% ipython --no-banner

In [1]: import numpy as np

In [2]: np.set_printoptions(precision=3, suppress=True, linewidth=120, sign=" ")

In [3]: def rnd(a):
   ...:     return np.round(a, 3) + 0
   ...: 

In [4]: basis = np.array([[1, -2, -3, 0], [-1, 2, 1, -1], [3, -1, -2, -2]])

In [5]: rng = np.random.default_rng(3816)

In [6]: K = rng.normal(size=(15, 3)) @ basis + np.array([-3, 4, -4, -4])

In [7]: rnd(K)
Out[7]: 
array([[  1.943,   2.598,  -4.604,  -6.22 ],
       [ -0.889,   6.834,  -1.652,  -7.421],
       [ -8.119,   7.47 ,   0.797,  -1.835],
       [  6.253,   1.893, -11.38 , -11.849],
       [ -4.986,   5.353,  -2.45 ,  -3.323],
       [ -2.199,   3.334,  -4.6  ,  -4.128],
       [  0.211,  -0.426,  -9.035,  -3.896],
       [-10.795,   8.359,  -0.125,  -1.401],
       [ -1.017,   0.821,  -5.837,  -2.809],
       [ -1.977,   1.936,  -8.458,  -4.674],
       [ -9.982,   8.676,   4.435,  -0.039],
       [ -1.812,   2.436,  -4.276,  -3.249],
       [ -6.006,   7.773,   2.115,  -2.988],
       [ -2.768,   4.235,  -4.779,  -4.81 ],
       [ -3.194,   3.702,  -4.649,  -3.861]])

In [8]: Xs = K - K.mean(axis=0)

In [9]: vecs = np.linalg.svd(Xs)[2][:3]

In [10]: Y = Xs - Xs @ vecs.T @ vecs

In [11]: rnd(np.cov(Xs @ vecs.T, rowvar=False))
Out[11]: 
array([[ 47.05 ,   0.   ,   0.   ],
       [  0.   ,   5.904,   0.   ],
       [  0.   ,   0.   ,   1.779]])

In [12]: rnd((Xs @ vecs.T).std(axis=0))
Out[12]: array([ 6.627,  2.347,  1.289])

In [13]: rnd(np.abs(np.linalg.svd(K)[2][-1]))
Out[13]: array([ 0.419,  0.63 ,  0.278,  0.592])

In [14]: [round(float(x), 3) for x in np.linalg.svd(K, compute_uv=False)[:3]]
Out[14]: [30.135, 25.665, 8.751]

In [15]: rnd(np.linalg.norm(K, 2) / np.linalg.norm(K))
Out[15]: np.float64(0.743)
